>>> import numpy as np
>>> import numpy.linalg as la
>>> np.set_printoptions(precision=4, suppress=True, linewidth=100, sign=" ")
>>> F = np.load("arr.npy")
>>> F
array([[-0.8082,  0.6716,  1.0373,  0.6888, -0.5829, -1.1249, -0.3458,  0.4416, -0.4612],
       [ 0.0624, -0.545 , -0.2033,  0.1209,  0.502 , -0.0844, -0.2445, -0.0907, -0.0452],
       [ 1.0481, -1.1243, -1.2153, -2.8099,  2.5877,  2.6717, -2.0333, -1.3237,  1.0369],
       [-0.326 ,  0.2982,  0.1668,  0.8301, -0.3904, -0.5303,  0.7641,  0.3034, -0.7219],
       [ 0.7022, -0.4694, -0.5631, -0.5896,  0.5108,  0.3717, -0.5939, -0.0693,  0.3177],
       [-0.7229,  0.9187,  1.2302,  1.5432, -1.3742, -1.0751,  0.8652,  1.0001, -1.4348],
       [ 1.9942, -1.8081, -1.9057, -4.381 ,  4.0795,  4.1507, -1.9815, -2.0734,  2.6723],
       [-0.0009, -0.2083, -0.3291, -0.829 ,  0.7902,  0.4668, -0.3173, -0.0522,  0.133 ],
       [ 0.3079,  0.409 ,  0.2417,  0.7895, -0.2689, -0.4198, -0.0863,  0.5722, -0.6083],
       [ 0.6407, -0.24  ,  0.0403, -0.4201,  0.5997,  0.2637, -0.1922, -0.2339, -0.2254],
       [ 0.135 , -0.2885, -0.2425, -0.4042,  0.4309,  0.0433, -0.1991,  0.0438,  0.2838],
       [ 0.5753, -0.5048, -0.6167, -0.5226,  1.1131,  0.9124, -0.7788, -0.2321,  0.4216],
       [ 0.3814, -0.0961, -0.3562, -0.8812, -0.2551,  0.4352, -0.1842, -0.0449, -0.2595],
       [ 0.6358,  0.277 , -0.8028, -0.7175,  0.2591,  0.7614, -0.0383, -0.3387,  0.1774],
       [ 0.5992, -0.6555, -0.6907, -1.2935,  0.9403,  1.0103, -0.6538, -0.4422,  0.118 ],
       [ 0.3718, -0.4667, -0.6954, -0.7575,  0.6596,  1.0911, -0.5008, -0.4887,  0.8546],
       [ 2.0725, -1.6792, -1.5366, -3.7313,  4.2352,  4.1668, -1.7135, -2.2728,  1.761 ],
       [-1.1254, -0.1605,  1.176 ,  1.7572, -1.643 , -1.1893,  0.7909,  0.952 , -0.9836],
       [-1.1292,  0.6088,  0.5276,  1.5094, -0.8562, -1.0568,  0.3248,  0.5638, -0.8468],
       [ 0.2724, -0.4611, -0.3791, -0.506 , -0.3902,  0.1372, -0.0318, -0.13  ,  0.1007],
       [-1.3362,  1.9408,  2.1081,  3.2638, -3.5635, -3.4496,  1.1631,  2.0212, -1.9709],
       [-1.2032,  1.8732,  1.3596,  3.7321, -3.279 , -2.8179,  1.318 ,  1.5549, -1.3916],
       [-0.5094,  0.2956,  0.1815, -0.1125, -0.3934,  0.0973, -0.491 , -0.2546,  0.099 ],
       [-0.1425,  0.1436,  0.1858,  0.5538, -0.2976, -0.0983, -0.1745, -0.2255,  0.24  ],
       [-0.6292,  0.8183,  0.4593,  1.0444, -1.1255, -1.1105,  0.4717,  0.7475, -0.3548],
       [ 1.8045, -1.9876, -1.9262, -3.9295,  4.1273,  4.163 , -2.575 , -2.3209,  2.2718],
       [-0.3633,  0.0787, -0.4419, -0.5681,  0.012 ,  0.286 ,  0.1053,  0.2175, -0.42  ],
       [-0.7495,  0.6085,  0.3594,  0.4434,  0.0004, -0.3631,  0.4915,  0.2723,  0.0182],
       [-1.6194,  1.438 ,  1.7468,  3.5589, -3.1716, -3.2256,  1.8985,  1.4237, -2.1056],
       [ 0.4606, -1.1002, -0.5523, -1.5163,  1.2572,  1.7378, -0.7639,  0.0251,  0.5319]])
>>> P = F @ la.solve(F.T @ F, F.T)
>>> round(float(np.trace(P)), 4)
9.0
>>> np.round(la.eigvalsh(P), 4) + 0
array([ 0.,  0.,  0.,  0.,  0.,  0.,  0.,  0.,  0.,  0.,  0.,  0.,  0.,  0.,  0.,  0.,  0.,  0.,
        0.,  0.,  0.,  1.,  1.,  1.,  1.,  1.,  1.,  1.,  1.,  1.])
>>> P @ F[:, 3]
array([ 0.6888,  0.1209, -2.8099,  0.8301, -0.5896,  1.5432, -4.381 , -0.829 ,  0.7895, -0.4201,
       -0.4042, -0.5226, -0.8812, -0.7175, -1.2935, -0.7575, -3.7313,  1.7572,  1.5094, -0.506 ,
        3.2638,  3.7321, -0.1125,  0.5538,  1.0444, -3.9295, -0.5681,  0.4434,  3.5589, -1.5163])
>>> Xs = F - F.mean(axis=0)
>>> evecs = la.svd(Xs)[2][:1]
>>> other = Xs - Xs @ evecs.T @ evecs
>>> (Xs @ evecs.T).std(axis=0)
array([ 3.9741])
>>> la.norm(other, axis=1).round(6).argmax()
np.int64(17)
>>> np.round(la.norm(other) / la.norm(Xs), 4)
np.float64(0.1941)
>>> other = np.array([[3, 1],
...     [3, 2],
...     [3, 2],
...     [3, 2],
...     [1, 2],
...     [1, 2],
...     [1, 1],
...     [1, 2],
...     [3, 1]])
>>> m1 = np.block([[np.zeros((9, 9)), other], [other.T, np.zeros((2, 2))]])
>>> m1
array([[ 0.,  0.,  0.,  0.,  0.,  0.,  0.,  0.,  0.,  3.,  1.],
       [ 0.,  0.,  0.,  0.,  0.,  0.,  0.,  0.,  0.,  3.,  2.],
       [ 0.,  0.,  0.,  0.,  0.,  0.,  0.,  0.,  0.,  3.,  2.],
       [ 0.,  0.,  0.,  0.,  0.,  0.,  0.,  0.,  0.,  3.,  2.],
       [ 0.,  0.,  0.,  0.,  0.,  0.,  0.,  0.,  0.,  1.,  2.],
       [ 0.,  0.,  0.,  0.,  0.,  0.,  0.,  0.,  0.,  1.,  2.],
       [ 0.,  0.,  0.,  0.,  0.,  0.,  0.,  0.,  0.,  1.,  1.],
       [ 0.,  0.,  0.,  0.,  0.,  0.,  0.,  0.,  0.,  1.,  2.],
       [ 0.,  0.,  0.,  0.,  0.,  0.,  0.,  0.,  0.,  3.,  1.],
       [ 3.,  3.,  3.,  3.,  1.,  1.,  1.,  1.,  3.,  0.,  0.],
       [ 1.,  2.,  2.,  2.,  2.,  2.,  1.,  2.,  1.,  0.,  0.]])
>>> ev, evecs = la.eigh(m1)
>>> vec = np.array([-5, -5, 1, -1, 5, -2, 2, 2, -5, 1, -2])
>>> (np.sign(evecs[:, -1].round(6)) == np.sign(evecs[0, -1].round(6))).astype(int)
array([ 1,  1,  1,  1,  1,  1,  1,  1,  1,  1,  1])
>>> other = np.array([[2, 2, 2, 1, 1, 0, 2, 2, 1],
...     [2, 0, 1, 0, 0, 2, 0, 0, 0],
...     [0, 2, 1, 2, 0, 1, 1, 2, 0],
...     [0, 0, 1, 1, 0, 0, 0, 1, 1],
...     [0, 0, 2, 1, 1, 0, 1, 2, 0],
...     [1, 0, 2, 2, 1, 0, 0, 2, 2],
...     [0, 0, 0, 0, 0, 0, 1, 2, 0],
...     [0, 2, 0, 0, 2, 2, 2, 2, 2],
...     [2, 1, 0, 2, 2, 1, 1, 1, 0]])
>>> feats = other - other.T
>>> print(feats)
[[ 0  0  2  1  1 -1  2  2 -1]
 [ 0  0 -1  0  0  2  0 -2 -1]
 [-2  1  0  1 -2 -1  1  2  0]
 [-1  0 -1  0 -1 -2  0  1 -1]
 [-1  0  2  1  0 -1  1  0 -2]
 [ 1 -2  1  2  1  0  0  0  1]
 [-2  0 -1  0 -1  0  0  0 -1]
 [-2  2 -2 -1  0  0  0  0  1]
 [ 1  1  0  1  2 -1  1 -1  0]]
>>> # skew-symmetric
>>> np.argsort(-la.norm(feats, axis=0).round(6), kind="stable")[:3]
array([ 0,  2,  7])
>>> la.cond(feats) > 100
np.True_
>>> vec = np.array([-1, 1, -3, -1, -1, 0, 3, 2, -1])
>>> print(round(float(la.det(feats)), 4))
0.0
>>> np.round(la.svd(feats, compute_uv=False), 4) + 0
array([ 5.9782,  5.9782,  3.3346,  3.3346,  2.1652,  2.1652,  1.2056,  1.2056,  0.    ])
>>> np.round(la.eigvals(feats).real, 4) + 0
array([ 0.,  0.,  0.,  0.,  0.,  0.,  0.,  0.,  0.])
>>> O = la.solve(np.eye(9) - feats, np.eye(9) + feats)
>>> np.round(O @ O.T, 4) + 0
array([[ 1.,  0.,  0.,  0.,  0.,  0.,  0.,  0.,  0.],
       [ 0.,  1.,  0.,  0.,  0.,  0.,  0.,  0.,  0.],
       [ 0.,  0.,  1.,  0.,  0.,  0.,  0.,  0.,  0.],
       [ 0.,  0.,  0.,  1.,  0.,  0.,  0.,  0.,  0.],
       [ 0.,  0.,  0.,  0.,  1.,  0.,  0.,  0.,  0.],
       [ 0.,  0.,  0.,  0.,  0.,  1.,  0.,  0.,  0.],
       [ 0.,  0.,  0.,  0.,  0.,  0.,  1.,  0.,  0.],
       [ 0.,  0.,  0.,  0.,  0.,  0.,  0.,  1.,  0.],
       [ 0.,  0.,  0.,  0.,  0.,  0.,  0.,  0.,  1.]])
>>> round(float(la.det(O)), 4)
1.0
>>> f = np.array([2, 1])
>>> np.array([np.convolve(row, f, "same") for row in feats])
array([[ 0,  0,  4,  4,  3, -1,  3,  6,  0],
       [ 0,  0, -2, -1,  0,  4,  2, -4, -4],
       [-4,  0,  1,  2, -3, -4,  1,  5,  2],
       [-2, -1, -2, -1, -2, -5, -2,  2, -1],
       [-2, -1,  4,  4,  1, -2,  1,  1, -4],
       [ 2, -3,  0,  5,  4,  1,  0,  0,  2],
       [-4, -2, -2, -1, -2, -1,  0,  0, -2],
       [-4,  2, -2, -4, -1,  0,  0,  0,  2],
       [ 2,  3,  1,  2,  5,  0,  1, -1, -1]])
>>> np.cross(feats[2, :3], feats[5, :3])
array([ 1,  2,  3])
>>> np.polyval(f, feats[2])
array([-3,  3,  1,  3, -3, -1,  3,  5,  1])
>>> print(np.correlate(feats[2], feats[5], "full"))
[-2  1  0  1 -4 -4  1  8 -4 -3 -5  8  5 -1 -3  2  0]
>>> f = np.array([1, -2, 3, -2, -1])
>>> v = np.array([1, -1, -2, -2, 1, 1, -1, 2, 1, -2])
>>> A = np.outer(f, v)
>>> A
array([[ 1, -1, -2, -2,  1,  1, -1,  2,  1, -2],
       [-2,  2,  4,  4, -2, -2,  2, -4, -2,  4],
       [ 3, -3, -6, -6,  3,  3, -3,  6,  3, -6],
       [-2,  2,  4,  4, -2, -2,  2, -4, -2,  4],
       [-1,  1,  2,  2, -1, -1,  1, -2, -1,  2]])
>>> vec = np.array([1, 2, 1, 0, 1, 2, 1, 2, 2, 0])
>>> np.sign((A @ vec).round(6))
array([ 1, -1,  1, -1, -1])
>>> A @ np.ones(10)
array([-2.,  4., -6.,  4.,  2.])
>>> A @ np.eye(10)[6]
array([-1.,  2., -3.,  2.,  1.])
>>> A @ vec
array([  5, -10,  15, -10,  -5])
>>> (A @ vec).argmax()
np.int64(2)
>>> rank = la.matrix_rank(A)
>>> rank
np.int64(1)
>>> N = la.svd(A)[2][rank:].T
>>> np.allclose(A @ N, 0)
True
>>> [int(la.matrix_rank(np.delete(A, i, axis=0))) for i in range(5)]
[1, 1, 1, 1, 1]
>>> M = np.loadtxt("m.csv", delimiter=",")
>>> M
array([[ -0.5,  -0.3,  -0.5,  -1.2,   0.8,  -2. ,  -0.2,   0.8,  -0.6,  -1.4,   0.8,   0.3],
       [  1.9,   0.4,   1.5,  -0.6,  -1.5,   2.4,  -0.6,  -0.5,  -0.1,   0.2,   0.4,   1.4],
       [ -0.3,  -1.3,   0. ,   0.2,  -2.1,   1.3,   0.7,  -0.7,  -0.2,   0.7,  -0.9,  -1.1],
       [ -0.7,   0.1,   1.5,  -0.6,   1.3,  -0.2,   1.1,   1.3,  -0.8,   1.9,  -0.9,   0.8],
       [  0.9,   0.3,  -0.3,   0.2,   0. ,   1. ,  -0.5,   0.9,   0.1,  -0.5,   0.1,   0.3],
       [  0.1,   0.1,   0.9,  -1.3,   0.9,   2.1,  -0.9,  -0.5,   0.8,   1. ,   0.2,   0. ],
       [ -0.3,   0.5,   0.5,   1. ,  -0.7,  -0.2,   1.3,  -0.6,   0.9,   0.1,   0.5,   1.6],
       [ -0.1,   0.7,   0.6,  -1. ,   1.6,   0.2,  -1.1,  -1.5,   1.6,  -1.3,   1.5,   1.3],
       [  1.5,   0.9,  -0.2,  -1.3,   0. ,   0.2,  -0.2,  -0.2,  -1.1,   0.2,   0.9,  -0.8],
       [ -0.3,   1.1,   0.2,  -1.6,  -0.6,   0.3,   0.3,  -0.6,  -0.8,  -1.6,   0.4,   0.2],
       [  0.8,  -0.8,  -0.6,  -1.2,   0.2,   0.8,   0.7,  -0.1,   0.2,  -1.1,  -0.8,   1. ],
       [  2. , -14. ,  10. ,  10. , -32. , -10. , -32. ,  12. ,  -6. ,  -2. ,  14. , -18. ],
       [  0.2,   0.7,  -1.3,  -1.2,   0.4,  -1.1,   2.1,  -0.8,  -1.4,  -0.2,  -0.1,   0.1],
       [  0.2,   0.8,  -0.5,   0.8,  -0.2,   0.1,  -0.2,   1.1,   0.1,   0.6,   0. ,   0.3],
       [  1.9,   0.4,  -1. ,   1.3,  -1.2,  -1.1,   1.5,  -1.1,   0.6,   0.9,   1.4,   0.6],
       [ -1.6,   1.6,   0.9,   0.5,   0.4,   1. ,  -0.2,   2.5,   1.5,  -0.4,  -0.6,  -0.1],
       [  0.2,  -0.8,   0.1,  -0.4,  -0.4,   0.8,   0.8,  -0.7,   0.3,   0.2,   0.2,  -0.5],
       [ -0.6,   1.5,  -1.4,  -0.1,  -0.9,   2.9,  -0.2,  -0.6,  -1.4,  -1.3,  -1.8,   0.3],
       [ -0.3,   1. ,  -0.4,   1.8,  -0.9,  -0.9,   0.8,   0.7,   0.7,  -0.2,  -1. ,  -2.8],
       [  0. ,   0.6,   1. ,   1.8,  -1.6,  -1.1,  -0.4,  -0.7,  -0.9,  -0.2,   1.4,   0.9]])
>>> # row 11 dominates
>>> other = np.c_[M[:, :7] @ np.array([[2, 2, 2, 3, 1, 0, 2],
...     [2, 1, 3, 2, 0, 0, 2],
...     [2, 0, 3, 1, 1, 1, 2],
...     [2, 2, 2, 1, 2, 2, 3],
...     [1, 2, 0, 2, 0, 1, 1],
...     [3, 1, 0, 0, 1, 2, 0],
...     [2, 1, 0, 3, 0, 2, 2]]), np.array([4, -5, -1, -3, 0, -2, -5, -2, -2, 0, 3, -4, 4, -5, 2, 0, 0, 3, 1, 0])]
>>> other.round(4) + 0
array([[ -10.6,   -4.3,   -5.8,   -2.8,   -5.4,   -6.5,   -5.8,    4. ],
       [  10.9,    1.8,    8.3,    2.6,    4.6,    2.4,    3.1,   -5. ],
       [   0.4,   -3.7,   -4.1,   -5.4,    1.4,    2.3,   -3.3,   -1. ],
       [   3.5,    1. ,    2.2,    4.9,   -0.6,    3.4,    3.5,   -3. ],
       [   4.2,    3. ,    2.2,    1.7,    2. ,    1.1,    1.4,    0. ],
       [   5. ,    0.7,    0.6,   -0.8,    0.5,    1.6,   -2.6,   -2. ],
       [   4.7,    1.6,    4.4,    4.1,    2. ,    4. ,    6.3,   -5. ],
       [   0.4,    0.8,    1.7,    0.6,   -1.3,   -1.6,   -1.2,   -2. ],
       [   2. ,    1.3,    2.5,    4.2,   -1.1,   -2.8,    0.1,   -2. ],
       [  -0.3,   -3.3,    0.1,   -0.4,   -3. ,   -2.4,   -2.8,    0. ],
       [   0.4,    0.3,   -5. ,    1.5,   -1.4,    0.2,   -3.2,    3. ],
       [-110. ,  -96. ,   12. , -162. ,   22. ,  -86. ,  -70. ,   -4. ],
       [  -1.9,    0.5,   -3.8,    6.6,   -4.6,   -1.3,    0.2,    4. ],
       [   2.3,    2.3,    2.9,    1.5,    1.4,    0.7,    2.8,   -5. ],
       [   3.7,    4.8,    4.6,    8.9,    2.4,    1.2,    8.3,    2. ],
       [   5.8,    1. ,    5.3,    0. ,    1.3,    3.9,    3.3,    0. ],
       [   1.8,   -0.4,   -2.5,    0.3,    0.3,    2.1,   -1. ,    0. ],
       [   6.2,    1. ,   -1.1,   -2.7,    0.7,    2.9,   -2.6,    3. ],
       [   2.2,    2.1,    4.8,    3.1,    2. ,    2.1,    6.7,    1. ],
       [   1.1,   -0.5,    8.4,   -0.4,    3.5,    0. ,    6.2,    0. ]])
>>> la.matrix_rank(other)
np.int64(8)
>>> np.round(la.lstsq(M, other[:, 0])[0], 4) + 0
array([ 2.,  2.,  2.,  2.,  1.,  3.,  2.,  0.,  0.,  0.,  0.,  0.])
>>> la.norm(la.qr(M)[0].T @ other, axis=0) ** 2 / ((other ** 2).sum(axis=0) + 1e-12)
array([ 1.   ,  1.   ,  1.   ,  1.   ,  1.   ,  1.   ,  1.   ,  0.691])
>>> T = np.stack([M, -2 * M, M[::-1]])
>>> la.matrix_rank(T)
array([ 12,  12,  12])
>>> np.einsum("bij,cij->bc", T, T)
array([[ 3466.79, -6933.58,    10.76],
       [-6933.58, 13867.16,   -21.52],
       [   10.76,   -21.52,  3466.79]])
>>> arr = np.load("case4.npy")
>>> arr
array([[ 31,   1,   1,   1,   2,   0,   1,   0,   0,   2,   1,   1,   1,   2,   2],
       [  2,  30,   0,   1,   2,   1,   1,   0,   1,   1,   0,   2,   0,   0,   0],
       [  1,   1,  47,   1,   1,   1,   2,   2,   1,   2,   0,   1,   1,   1,   2],
       [  1,   2,   0,   5,   0,   1,   1,   0,   2,   2,   2,   0,   1,   0,   2],
       [  1,   1,   0,   0,  42,   1,   1,   0,   2,   0,   1,   1,   1,   0,   1],
       [  1,   0,   2,   2,   1,  16,   0,   1,   2,   2,   1,   0,   2,   1,   0],
       [  2,   0,   2,   0,   2,   1,  47,   2,   1,   1,   1,   2,   0,   0,   1],
       [  0,   0,   0,   2,   2,   1,   2,  12,   0,   1,   1,   0,   1,   1,   2],
       [  2,   2,   1,   1,   2,   1,   2,   0,   0,   0,   0,   2,   0,   1,   2],
       [  1,   0,   1,   0,   1,   1,   1,   2,   1,   7,   0,   2,   1,   0,   0],
       [  1,   1,   1,   2,   1,   2,   1,   0,   0,   0,  36,   1,   0,   0,   0],
       [  2,   0,   2,   1,   2,   2,   1,   2,   0,   0,   2,  30,   1,   2,   0],
       [  0,   0,   1,   0,   0,   0,   1,   2,   0,   0,   2,   0,   7,   1,   2],
       [  1,   2,   0,   0,   1,   0,   0,   0,   0,   0,   0,   0,   1,  21,   0],
       [  1,   0,   1,   1,   0,   0,   2,   0,   0,   0,   0,   1,   1,   1,  32]])
>>> rng = np.random.default_rng(147596)
>>> other = arr + rng.integers(-2, 3, (15, 14)) @ rng.integers(-2, 3, (14, 15))
>>> print(other)
[[ 23   2   1  -8  -9  -6  12  -6   6  16   4  -8  -1   1   8]
 [ 13  33   8   9   0 -13   4 -19  -4 -10   8  10   9  12 -11]
 [-11  10  41  -7  -2  -4  -9  11   3   3 -10   2  -7  -7  13]
 [ -7  15   0 -10 -15   9  -6 -25 -10   3   0   1   5  -1   4]
 [ -6   4 -11  -8  26  -1   3  -3  12  -1 -13  -4   1   7   5]
 [  2   4   1  -3  -7   8 -10   3   0   4  -5   7   0   5   0]
 [  5   8  -3 -11   2   9  43   0  -7   1  -4   1  -7   2   0]
 [ 15  -6   4  14  10  -2  20   8  -2  -8   7  -3   5  16 -10]
 [  1  -3  -1   3  15   3   0   5   3   3   5   7   4 -12   9]
 [-18  15   5  -6  -4  -1 -10  11 -12   8  -7   1  -6   9  10]
 [ 17   8  -7   0  -5   9   0  -8  -4   2  33  -6   1   9  -7]
 [ -3  -3   6  -2   1  10   8 -15   1   1   7  29  10  -7   1]
 [ 10  -2   5   5  -3  -4 -12   5   1  -2  -3   4  19   6   4]
 [ 10  12   2  -6  11   0  -3   6 -10  -1  -3   1  -1  24   5]
 [-12   4   3  -9  -3   8  10 -14  -4   5   4  -6  -7 -10  31]]
>>> np.abs(other - arr).sum(axis=1)
array([  93,  132,  104,  114,   93,   62,   65,  121,   72,  119,   88,   75,   75,   71,  102])
>>> la.matrix_rank(other - arr, tol=1e-8)
np.int64(14)
